% python3 -q
>>> import numpy as np
>>> import numpy.linalg as la
>>> np.set_printoptions(precision=3, suppress=True, linewidth=160, legacy="1.25")
>>> rng = np.random.default_rng(434968)
>>> ang = np.sort(rng.uniform(-2, 2, 22))
>>> m1 = np.c_[ang, ang ** 2, ang ** 3] @ np.array([[1, 3, 2], [3, 3, 2], [2, -1, -3]])
>>> m1
array([[-5.033, 12.406, 24.823],
       [-4.546, 11.573, 23.173],
       [-3.054,  8.865, 17.861],
       [-0.257,  2.165,  5.14 ],
       [-0.185,  1.882,  4.619],
       [ 0.072, -0.386,  0.413],
       [-0.094, -0.543, -0.327],
       [-0.094, -0.434, -0.276],
       [-0.005, -0.015, -0.01 ],
       [ 0.277,  0.611,  0.395],
       [ 0.849,  1.43 ,  0.843],
       [ 1.798,  2.398,  1.208],
       [ 2.472,  2.947,  1.322],
       [ 2.476,  2.95 ,  1.322],
       [ 3.951,  3.932,  1.33 ],
       [ 4.211,  4.083,  1.306],
       [ 4.273,  4.119,  1.3  ],
       [ 5.719,  4.868,  1.063],
       [ 6.228,  5.104,  0.946],
       [ 7.037,  5.454,  0.731],
       [15.981,  8.087, -3.145],
       [19.693,  8.776, -5.258]])
>>> round(la.norm(m1, 2), 3)
44.838
>>> round(la.norm(m1[18], 1), 3), np.round(la.norm(m1[18], np.inf), 3)
(12.278, 6.228)
>>> round(m1[18] @ m1[8], 3)
-0.116
>>> round(float(la.norm(m1) ** 2 / la.norm(m1, 2) ** 2), 3)
1.557
>>> round(float(la.norm(m1, 1)), 3), np.round(la.norm(m1, np.inf), 3)
(96.811, 42.262)
>>> round(la.norm(m1, "nuc"), 3)
79.977
>>> la.norm(m1, axis=1).argmax()
0
>>> Y = np.c_[m1[:, :2] @ np.array([[-1, 0], [-5, -3]]), np.array([-3, -3, 2, 0, 2, 2, 3, -2, 3, -2, -1, -3, 1, 0, -2, -2, -1, 2, -3, 1, -1, 1])]
>>> Y
array([[-56.995, -37.217,  -3.   ],
       [-53.317, -34.718,  -3.   ],
       [-41.27 , -26.594,   2.   ],
       [-10.565,  -6.494,   0.   ],
       [ -9.224,  -5.645,   2.   ],
       [  1.858,   1.158,   2.   ],
       [  2.808,   1.628,   3.   ],
       [  2.266,   1.303,  -2.   ],
       [  0.08 ,   0.045,   3.   ],
       [ -3.331,  -1.832,  -2.   ],
       [ -8.001,  -4.291,  -1.   ],
       [-13.787,  -7.194,  -3.   ],
       [-17.205,  -8.84 ,   1.   ],
       [-17.227,  -8.85 ,   0.   ],
       [-23.611, -11.796,  -2.   ],
       [-24.628, -12.25 ,  -2.   ],
       [-24.866, -12.356,  -1.   ],
       [-30.06 , -14.605,   2.   ],
       [-31.748, -15.312,  -3.   ],
       [-34.306, -16.362,   1.   ],
       [-56.416, -24.261,  -1.   ],
       [-63.573, -26.328,   1.   ]])
>>> la.matrix_rank(np.c_[m1, Y])
4
>>> print(la.matrix_rank(Y))
3
>>> proj = m1 @ la.solve(m1.T @ m1, m1.T)
>>> la.matrix_rank(np.eye(22) - proj)
19
>>> round(np.trace(proj), 3)
3.0
>>> proj @ m1[:, 2]
array([24.823, 23.173, 17.861,  5.14 ,  4.619,  0.413, -0.327, -0.276, -0.01 ,  0.395,  0.843,  1.208,  1.322,  1.322,  1.33 ,  1.306,  1.3  ,  1.063,  0.946,
        0.731, -3.145, -5.258])
>>> print(np.allclose(proj @ proj, proj))
True
>>> cen = m1 - m1.mean(axis=0)
>>> U, sv, VT = la.svd(cen, full_matrices=False)
>>> np.searchsorted(np.cumsum(sv ** 2) / (sv ** 2).sum(), 0.9) + 1
2
>>> np.abs(VT[0]).argmax()
2
>>> VT[0] * np.sign(VT[0, np.abs(VT[0]).argmax()])
array([-0.491,  0.21 ,  0.846])
>>> la.matrix_rank(cen)
3
>>> sv
array([41.812, 23.53 ,  1.708])
>>> print(sv ** 2 / (sv ** 2).sum())
[0.759 0.24  0.001]
>>> np.abs(U[:, 0]).argmax()
0
>>> (np.sign(U[:, 0]) == np.sign(U[0, 0])).astype(int)
array([1, 1, 1, 1, 1, 0, 0, 0, 0, 0, 0, 0, 0, 0, 0, 0, 0, 0, 0, 0, 0, 0])
>>> np.abs(VT[-1])
array([0.481, 0.744, 0.464])
>>> E = np.load("arr.npy")
>>> E
array([[5., 0.],
       [0., 2.]])
>>> # symmetric, so the eigenvalues are real
>>> lab = rng.permutation(2)
>>> Y = E[:, lab] * rng.choice([-1, 1], 2)
>>> Y
array([[-5., -0.],
       [-0., -2.]])
>>> U, _, VT = la.svd(E.T @ Y)
>>> lab
array([0, 1])
